In [1]: import numpy as np

In [2]: import numpy.linalg as la

In [3]: np.set_printoptions(suppress=True, linewidth=120)

In [4]: def tidy(a):
   ...:     return np.round(a, 2) + 0
   ...: 

In [5]: A = np.loadtxt("data.csv", delimiter=",")

In [6]: print(A)
[[82. -3.]
 [-1. 79.]]

In [7]: M2 = np.array([[-2, 0, -2], [2, 0, 0]])

In [8]: print(np.einsum("ik,kj->ji", A, M2))
[[-170.  160.]
 [   0.    0.]
 [-164.    2.]]

In [9]: print(la.matrix_rank(A @ M2))
2

In [10]: print(M2.T @ A.T)
[[-170.  160.]
 [   0.    0.]
 [-164.    2.]]

In [11]: print(A @ M2)
[[-170.    0. -164.]
 [ 160.    0.    2.]]

In [12]: X = np.array([[-1.0, 0.0, 0.0, 0.0, 0.0],
    ...:     [0.0, -1.0, -2.0, 0.0, 0.0],
    ...:     [0.0, -2.0, -1.0, 0.0, 0.0],
    ...:     [0.0, 0.0, 0.0, -1.0, -2.0],
    ...:     [0.0, 0.0, 0.0, -2.0, -1.0]])

In [13]: print(X)
[[-1.  0.  0.  0.  0.]
 [ 0. -1. -2.  0.  0.]
 [ 0. -2. -1.  0.  0.]
 [ 0.  0.  0. -1. -2.]
 [ 0.  0.  0. -2. -1.]]

In [14]: print(tidy(la.eigvalsh(X).min()))
-3.0

In [15]: print(tidy(la.det(2 * X)), tidy(la.det(X)))
-288.0 -9.0

In [16]: print(np.einsum("ii->", X))
-5.0

In [17]: print(np.kron(np.eye(2, dtype=int), X))
[[-1.  0.  0.  0.  0. -0.  0.  0.  0.  0.]
 [ 0. -1. -2.  0.  0.  0. -0. -0.  0.  0.]
 [ 0. -2. -1.  0.  0.  0. -0. -0.  0.  0.]
 [ 0.  0.  0. -1. -2.  0.  0.  0. -0. -0.]
 [ 0.  0.  0. -2. -1.  0.  0.  0. -0. -0.]
 [-0.  0.  0.  0.  0. -1.  0.  0.  0.  0.]
 [ 0. -0. -0.  0.  0.  0. -1. -2.  0.  0.]
 [ 0. -0. -0.  0.  0.  0. -2. -1.  0.  0.]
 [ 0.  0.  0. -0. -0.  0.  0.  0. -1. -2.]
 [ 0.  0.  0. -0. -0.  0.  0.  0. -2. -1.]]

In [18]: print(tidy(la.eigvals(X)))
[ 1. -3.  1. -3. -1.]

In [19]: print(tidy(la.det(X.T)))
-9.0

In [20]: W0 = 2 * np.eye(5) + np.ones((5, 5))

In [21]: print(W0)
[[3. 1. 1. 1. 1.]
 [1. 3. 1. 1. 1.]
 [1. 1. 3. 1. 1.]
 [1. 1. 1. 3. 1.]
 [1. 1. 1. 1. 3.]]

In [22]: blk = np.stack([W0, -1 * W0, W0[::-1]])

In [23]: print(tidy(la.norm(blk, axis=(1, 2))))
[8.06 8.06 8.06]

In [24]: print(blk.shape)
(3, 5, 5)

In [25]: print((blk @ W0.T).shape)
(3, 5, 5)

In [26]: print(tidy(np.sort(np.abs(la.eigvals(W0)))))
[2. 2. 2. 2. 7.]

In [27]: print(np.trace(W0))
15.0

In [28]: print(tidy(la.det(W0)))
112.0

In [29]: print(W0 @ W0)
[[13.  9.  9.  9.  9.]
 [ 9. 13.  9.  9.  9.]
 [ 9.  9. 13.  9.  9.]
 [ 9.  9.  9. 13.  9.]
 [ 9.  9.  9.  9. 13.]]

In [30]: print(np.allclose(W0 @ W0.T, W0.T @ W0))
True

In [31]: mat = np.load("m.npy")

In [32]: print(tidy(mat))
[[0.41 0.32 0.27]
 [0.3  0.3  0.39]
 [0.19 0.33 0.48]]

In [33]: print(tidy(mat.sum(axis=1)))
[1. 1. 1.]

In [34]: print(tidy(la.matrix_power(mat, 100)))
[[0.29 0.32 0.39]
 [0.29 0.32 0.39]
 [0.29 0.32 0.39]]

In [35]: p = np.eye(3)[0]

In [36]: for _ in range(6):
    ...:     p = p @ mat
    ...:     print(p.round(2))
    ...: 
[0.41 0.32 0.27]
[0.32 0.32 0.37]
[0.3  0.32 0.38]
[0.29 0.32 0.39]
[0.29 0.32 0.39]
[0.29 0.32 0.39]

In [37]: print(tidy(la.det(mat)))
0.0

In [38]: print(tidy((mat - mat.T) / 2))
[[ 0.    0.01  0.04]
 [-0.01  0.    0.03]
 [-0.04 -0.03  0.  ]]

In [39]: print(np.allclose(mat @ mat.T, mat.T @ mat))
False

In [40]: print(tidy((mat + mat.T) / 2))
[[0.41 0.31 0.23]
 [0.31 0.3  0.36]
 [0.23 0.36 0.48]]

In [41]: print(np.allclose(mat, mat.T))
False

In [42]: la.determinant(mat)
---------------------------------------------------------------------------
AttributeError                            Traceback (most recent call last)
Cell In[42], line 1
----> 1 la.determinant(mat)

AttributeError: module 'numpy.linalg' has no attribute 'determinant'

In [43]: Q = mat.astype(float).copy()

In [44]: for j in range(3):
    ...:     Q[:, j] -= Q[:, :j] @ (Q[:, :j].T @ Q[:, j])
    ...:     Q[:, j] /= la.norm(Q[:, j])
    ...: 

In [45]: print(tidy(Q.T @ mat))
[[0.54 0.53 0.59]
 [0.   0.17 0.32]
 [0.   0.   0.05]]

In [46]: print(tidy(Q))
[[ 0.75 -0.46 -0.47]
 [ 0.56  0.06  0.83]
 [ 0.35  0.89 -0.3 ]]

In [47]: r0 = np.array([0, -1, 1])

In [48]: print(tidy(np.correlate(mat[0], mat[1], "full")))
[0.16 0.25 0.33 0.18 0.08]

In [49]: print(tidy(np.convolve(mat[0], r0)))
[ 0.   -0.41  0.09  0.05  0.27]

In [50]: blk = np.stack([mat, 2 * mat, mat[::-1]])

In [51]: print(tidy(la.det(blk)))
[ 0.   -0.04  0.  ]

In [52]: print(tidy(la.norm(blk, axis=(1, 2))))
[1.03 2.05 1.03]

In [53]: print((blk @ mat.T).shape)
(3, 3, 3)

In [54]: print(la.matrix_rank(blk))
[3 3 3]

In [55]: F = np.loadtxt("layer2.csv", delimiter=",")

In [56]: print(F)
[[0. 0. 0. 1. 0. 0.]
 [0. 0. 1. 0. 1. 0.]
 [0. 1. 0. 0. 0. 1.]
 [1. 0. 0. 0. 0. 0.]
 [0. 1. 0. 0. 0. 1.]
 [0. 0. 1. 0. 1. 0.]]

In [57]: print(np.allclose(F @ F.T, F.T @ F))
True

In [58]: print((F + F.T) / 2)
[[0. 0. 0. 1. 0. 0.]
 [0. 0. 1. 0. 1. 0.]
 [0. 1. 0. 0. 0. 1.]
 [1. 0. 0. 0. 0. 0.]
 [0. 1. 0. 0. 0. 1.]
 [0. 0. 1. 0. 1. 0.]]

In [59]: print(np.allclose(F, F.T))
True

In [60]: left, sigma, vt = la.svd(F)

In [61]: print(tidy(sigma))
[2. 2. 1. 1. 0. 0.]

In [62]: M2 = left[:, :4] @ np.diag(sigma[:4]) @ vt[:4]

In [63]: print(tidy(M2))
[[0. 0. 0. 1. 0. 0.]
 [0. 0. 1. 0. 1. 0.]
 [0. 1. 0. 0. 0. 1.]
 [1. 0. 0. 0. 0. 0.]
 [0. 1. 0. 0. 0. 1.]
 [0. 0. 1. 0. 1. 0.]]

In [64]: print(tidy(np.abs(F - M2).max()))
0.0

In [65]: print(tidy(la.norm(F - M2) / la.norm(F)))
0.0

In [66]: rk = la.matrix_rank(F)

In [67]: print(rk)
4

In [68]: ns = la.svd(F)[2][rk:].T

In [69]: print(la.matrix_rank(F.T @ F), la.matrix_rank(F @ F.T))
4 4

In [70]: print([int(la.matrix_rank(F[:i])) for i in range(1, len(F) + 1)])
[1, 2, 3, 4, 4, 4]

In [71]: print([int(la.matrix_rank(F[:, :j + 1])) for j in range(6)])
[1, 2, 3, 4, 4, 4]

In [72]: print(ns.shape)
(6, 2)

In [73]: print(F @ F)
[[1. 0. 0. 0. 0. 0.]
 [0. 2. 0. 0. 0. 2.]
 [0. 0. 2. 0. 2. 0.]
 [0. 0. 0. 1. 0. 0.]
 [0. 0. 2. 0. 2. 0.]
 [0. 2. 0. 0. 0. 2.]]

In [74]: Lm = np.diag(F.sum(axis=1)) - F

In [75]: print(tidy(la.eigvalsh(Lm)))
[0. 0. 2. 2. 2. 4.]

In [76]: arr = np.load("case14.npy")

In [77]: print(arr)
[[ 1.95  6.38]
 [ 0.07 -0.11]
 [ 1.62  5.79]
 [ 1.94  6.16]
 [ 1.35  3.24]
 [-0.17 -0.25]]

In [78]: hat = arr @ la.solve(arr.T @ arr, arr.T)

In [79]: print(tidy(np.trace(hat)))
2.0

In [80]: print(tidy(la.eigvalsh(hat)))
[0. 0. 0. 0. 1. 1.]

In [81]: print(tidy(hat @ arr[:, 1]))
[ 6.38 -0.11  5.79  6.16  3.24 -0.25]

In [82]: print(tidy(hat))
[[ 0.34 -0.03  0.34  0.32  0.1   0.01]
 [-0.03  0.06 -0.12  0.01  0.21 -0.06]
 [ 0.34 -0.12  0.46  0.27 -0.21  0.09]
 [ 0.32  0.01  0.27  0.31  0.21 -0.03]
 [ 0.1   0.21 -0.21  0.21  0.77 -0.19]
 [ 0.01 -0.06  0.09 -0.03 -0.19  0.05]]

In [83]: x0 = np.array([2, 0, 3, 2, 0, 1])

In [84]: h = np.maximum(hat @ x0, 0)

In [85]: print(tidy(np.tanh(hat @ x0)))
[ 0.98 -0.41  0.99  0.97 -0.2   0.26]

In [86]: print(np.flatnonzero(h > 1e-9))
[0 2 3 5]

In [87]: print(tidy(np.maximum(hat @ (3 * x0), 0)))
[6.98 0.   8.06 6.08 0.   0.8 ]

In [88]: print(tidy(arr.sum(axis=1)))
[ 8.33 -0.04  7.41  8.1   4.59 -0.42]

In [89]: print(np.unravel_index(np.abs(arr).argmax(), arr.shape))
(np.int64(0), np.int64(1))

In [90]: la.rank(arr)
---------------------------------------------------------------------------
AttributeError                            Traceback (most recent call last)
Cell In[90], line 1
----> 1 la.rank(arr)

AttributeError: module 'numpy.linalg' has no attribute 'rank'

In [91]: print(tidy(la.svd(arr, compute_uv=False)))
[11.6   0.39]

In [92]: print(tidy(la.norm(arr)))
11.61

In [93]: print(la.matrix_rank(arr))
2

In [94]: arr[:, 2]
---------------------------------------------------------------------------
IndexError                                Traceback (most recent call last)
Cell In[94], line 1
----> 1 arr[:, 2]

IndexError: index 2 is out of bounds for axis 1 with size 2

In [95]: print(arr.shape)
(6, 2)
